>>> import numpy as np
>>> from numpy import linalg as LA
>>> np.set_printoptions(precision=2, suppress=True, linewidth=160)
>>> A = np.array([[4, 2, -2], [3, -1, -3], [-4, 0, 2]])
>>> A
array([[ 4,  2, -2],
       [ 3, -1, -3],
       [-4,  0,  2]])
>>> proj = np.triu(np.array([[-2, 4, -5], [2, 0, -3], [5, 0, 1]]), 1) + np.eye(3)
>>> A2 = proj @ A @ LA.inv(proj)
>>> np.trace(A2), np.trace(A)
(np.float64(5.0), np.int64(5))
>>> LA.matrix_rank(A2)
np.int64(3)
>>> gram = A.T @ A
>>> np.diag(gram)
array([41,  5, 17])
>>> gram
array([[ 41,   5, -25],
       [  5,   5,  -1],
       [-25,  -1,  17]])
>>> LA.svd(A, compute_uv=False) ** 2
array([57.17,  5.36,  0.47])
>>> LA.eigvalsh(gram)[::-1]
array([57.17,  5.36,  0.47])
>>> rng = np.random.default_rng(72296)
>>> A2 = A + rng.integers(-2, 3, (3, 2)) @ rng.integers(-2, 3, (2, 3))
>>> A2
array([[ 2,  2, -1],
       [ 5,  5, -1],
       [-2,  2,  2]])
>>> np.round(LA.svd(A2 - A, compute_uv=False), 2) + 0
array([7.09, 2.58, 0.  ])
>>> t3 = np.stack([A2, -3 * A2, A2[::-1]])
>>> LA.matrix_rank(t3.reshape(3, -1))
np.int64(2)
>>> np.einsum("bij,cij->bc", t3, t3)
array([[  72, -216,   47],
       [-216,  648, -141],
       [  47, -141,   72]])
>>> t3.sum(axis=0)
array([[-6, -2,  4],
       [-5, -5,  1],
       [ 6, -2, -5]])
>>> LA.matrix_rank(t3)
array([3, 3, 3])
>>> LA.norm(t3, axis=(1, 2))
array([ 8.49, 25.46,  8.49])
>>> X = np.load("w.npy")
>>> X
array([[1, 1, 3, 2, 3, 1, 1, 2],
       [2, 1, 2, 4, 1, 0, 0, 2],
       [0, 0, 0, 0, 0, 0, 0, 0],
       [0, 1, 2, 2, 1, 1, 1, 2],
       [2, 2, 4, 6, 2, 1, 1, 4],
       [1, 2, 3, 3, 3, 1, 1, 0],
       [0, 0, 0, 0, 0, 0, 0, 0],
       [0, 2, 2, 1, 2, 1, 1, 0],
       [2, 2, 3, 4, 2, 1, 3, 4],
       [3, 2, 1, 2, 0, 2, 0, 3],
       [0, 0, 0, 0, 0, 0, 0, 0],
       [0, 1, 2, 2, 1, 1, 1, 2],
       [1, 2, 3, 4, 1, 1, 1, 4],
       [4, 2, 1, 2, 1, 2, 2, 3],
       [6, 3, 4, 4, 4, 3, 5, 7],
       [2, 4, 5, 3, 5, 2, 4, 4],
       [2, 1, 3, 2, 3, 1, 3, 4],
       [2, 0, 1, 0, 2, 0, 2, 2],
       [0, 0, 0, 0, 0, 0, 0, 0],
       [0, 0, 0, 0, 0, 0, 0, 0],
       [0, 2, 2, 1, 2, 1, 1, 0],
       [2, 1, 3, 0, 4, 1, 3, 4],
       [2, 1, 3, 2, 3, 1, 3, 4],
       [2, 1, 1, 2, 1, 0, 2, 2],
       [2, 2, 4, 4, 3, 1, 1, 4],
       [1, 3, 3, 3, 2, 1, 1, 2],
       [0, 0, 0, 0, 0, 0, 0, 0],
       [3, 2, 1, 2, 0, 2, 0, 3]])
>>> # row 6 repeats row 2
>>> x = np.array([3, 1, 0, 2, 3, 3, 0, 2])
>>> target = X @ x
>>> target
array([24, 22,  0, 15, 37, 23,  0, 13, 33, 27,  0, 15, 27, 33, 64, 45, 31, 16,  0,  0, 13, 30, 31, 18, 36, 25,  0, 27])
>>> target = target + 0.02 * rng.normal(size=28)
>>> target.round(2) + 0
array([24.01, 21.98, -0.01, 15.  , 37.01, 23.01, -0.01, 13.01, 32.99, 26.98,  0.02, 14.98, 27.03, 33.01, 64.  , 44.99, 31.02, 15.95,  0.02,  0.  , 13.01,
       29.98, 30.99, 18.01, 35.99, 25.  ,  0.  , 26.99])
>>> beta, *_ = LA.lstsq(X, target)
>>> [round(float(LA.norm(LA.solve(X.T @ X + lam * np.eye(8), X.T @ target))), 2) for lam in (0, 1, 10, 100)]
[6.01, 5.4, 4.9, 4.2]
>>> dist = LA.norm(X[:, None] - X[None], axis=-1)
>>> dist[16]
array([3.  , 4.8 , 7.28, 4.12, 4.8 , 4.8 , 7.28, 5.29, 2.45, 5.1 , 7.28, 4.12, 3.74, 4.  , 6.56, 4.47, 0.  , 4.  , 7.28, 7.28, 5.29, 2.24, 0.  , 3.74, 3.16,
       3.87, 7.28, 5.1 ])
>>> (dist + 1e9 * np.eye(28)).round(6).argmin(axis=1)
array([ 3, 12,  6, 11, 24,  0,  2, 20, 12, 27,  2,  3,  8,  9, 15,  8, 22, 23,  2,  2,  7, 16, 16, 17,  4,  0,  2,  9])
>>> np.flatnonzero(dist[16] < dist.mean() / 2)
array([ 8, 16, 21, 22])
>>> LA.matrix_rank(dist ** 2)
np.int64(10)
